% python3 -q
>>> import numpy as np
>>> np.set_printoptions(suppress=True, linewidth=100)
>>> def rnd(a):
...     return np.round(a, 3) + 0
... 
>>> E = np.array([[0, 1, 2, 1, 1],
...     [0, 0, 1, 0, 0],
...     [0, 0, 0, 3, 1],
...     [0, 0, 0, 0, 0],
...     [0, 0, 0, 0, 0]])
>>> E
array([[0, 1, 2, 1, 1],
       [0, 0, 1, 0, 0],
       [0, 0, 0, 3, 1],
       [0, 0, 0, 0, 0],
       [0, 0, 0, 0, 0]])
>>> rng = np.random.default_rng(53955)
>>> labels = rng.permutation(5)
>>> labels
array([0, 3, 1, 2, 4])
>>> other = E[labels][:, labels]
>>> other
array([[0, 1, 1, 2, 1],
       [0, 0, 0, 0, 0],
       [0, 0, 0, 1, 0],
       [0, 3, 0, 0, 1],
       [0, 0, 0, 0, 0]])
>>> np.trace(other)
np.int64(0)
>>> np.allclose(other, E)
False
>>> rnd(np.sort(np.abs(np.linalg.eigvals(other))))
array([0., 0., 0., 0., 0.])
>>> rnd(np.linalg.det(other)), rnd(np.linalg.det(E[labels]))
(np.float64(0.0), np.float64(0.0))
>>> [round(float(x), 3) for x in np.linalg.svd(other, compute_uv=False)[:3]]
[3.589, 2.212, 0.471]
>>> rnd(np.linalg.norm(other, 2) / np.linalg.norm(other))
np.float64(0.846)
>>> rk = np.linalg.matrix_rank(E)
>>> rk
np.int64(3)
>>> N = np.linalg.svd(E)[2][rk:].T
>>> rnd(N @ N.T)
array([[ 1.   ,  0.   ,  0.   ,  0.   ,  0.   ],
       [ 0.   ,  0.286,  0.   ,  0.143, -0.429],
       [ 0.   ,  0.   ,  0.   ,  0.   ,  0.   ],
       [ 0.   ,  0.143,  0.   ,  0.071, -0.214],
       [ 0.   , -0.429,  0.   , -0.214,  0.643]])
>>> np.allclose(E @ N, 0)
True
>>> np.linalg.matrix_rank(E.T @ E), np.linalg.matrix_rank(E @ E.T)
(np.int64(3), np.int64(3))
>>> [int(np.linalg.matrix_rank(E[:i])) for i in range(1, len(E) + 1)]
[1, 2, 3, 3, 3]
